$ python3 -q
>>> import numpy as np
>>> np.set_printoptions(suppress=True, linewidth=140)
>>> def tidy(a):
...     return np.round(a, 2) + 0
... 
>>> K = np.load("w.npy")
>>> K
array([[ 2,  1,  2,  0,  1,  1,  3,  1,  1,  1,  2,  1],
       [ 3,  2,  1,  0,  0,  0,  3,  2,  1,  1,  1,  2],
       [ 2,  3,  1,  0,  2,  0,  1,  1,  0,  0,  2,  0],
       [ 1,  2,  0,  0,  1,  1,  1,  1,  0,  2,  3,  1],
       [ 2,  0,  3,  0,  2,  1,  0,  0,  3,  3,  1,  0],
       [ 2,  1,  3,  3,  2,  3,  1,  2,  0,  2,  2,  0],
       [14,  9,  6,  0,  1,  1, 15,  9,  5,  5,  6,  9]])
>>> rank = np.linalg.matrix_rank(K)
>>> rank
np.int64(6)
>>> null = np.linalg.svd(K)[2][rank:].T
>>> [int(np.linalg.matrix_rank(K[:i])) for i in range(1, len(K) + 1)]
[1, 2, 3, 4, 5, 6, 6]
>>> null.shape
(12, 6)
>>> def softmax(z):
...     e = np.exp(z - z.max(axis=-1, keepdims=True))
...     return e / e.sum(axis=-1, keepdims=True)
... 
>>> tidy(softmax(K[3] + 5))
array([0.05, 0.14, 0.02, 0.02, 0.05, 0.05, 0.05, 0.05, 0.02, 0.14, 0.37, 0.05])
>>> tidy(softmax(10 * K[3]))
array([0., 0., 0., 0., 0., 0., 0., 0., 0., 0., 1., 0.])
>>> att = K @ K.T / np.sqrt(12)
>>> tidy(softmax(att + np.triu(np.full(att.shape, -np.inf), 1)))
array([[1.  , 0.  , 0.  , 0.  , 0.  , 0.  , 0.  ],
       [0.12, 0.88, 0.  , 0.  , 0.  , 0.  , 0.  ],
       [0.15, 0.2 , 0.64, 0.  , 0.  , 0.  , 0.  ],
       [0.17, 0.17, 0.13, 0.54, 0.  , 0.  , 0.  ],
       [0.01, 0.  , 0.  , 0.  , 0.99, 0.  , 0.  ],
       [0.  , 0.  , 0.  , 0.  , 0.  , 0.99, 0.  ],
       [0.  , 0.  , 0.  , 0.  , 0.  , 0.  , 1.  ]])
>>> tidy(softmax(att))
array([[0., 0., 0., 0., 0., 0., 1.],
       [0., 0., 0., 0., 0., 0., 1.],
       [0., 0., 0., 0., 0., 0., 1.],
       [0., 0., 0., 0., 0., 0., 1.],
       [0., 0., 0., 0., 0., 0., 1.],
       [0., 0., 0., 0., 0., 0., 1.],
       [0., 0., 0., 0., 0., 0., 1.]])
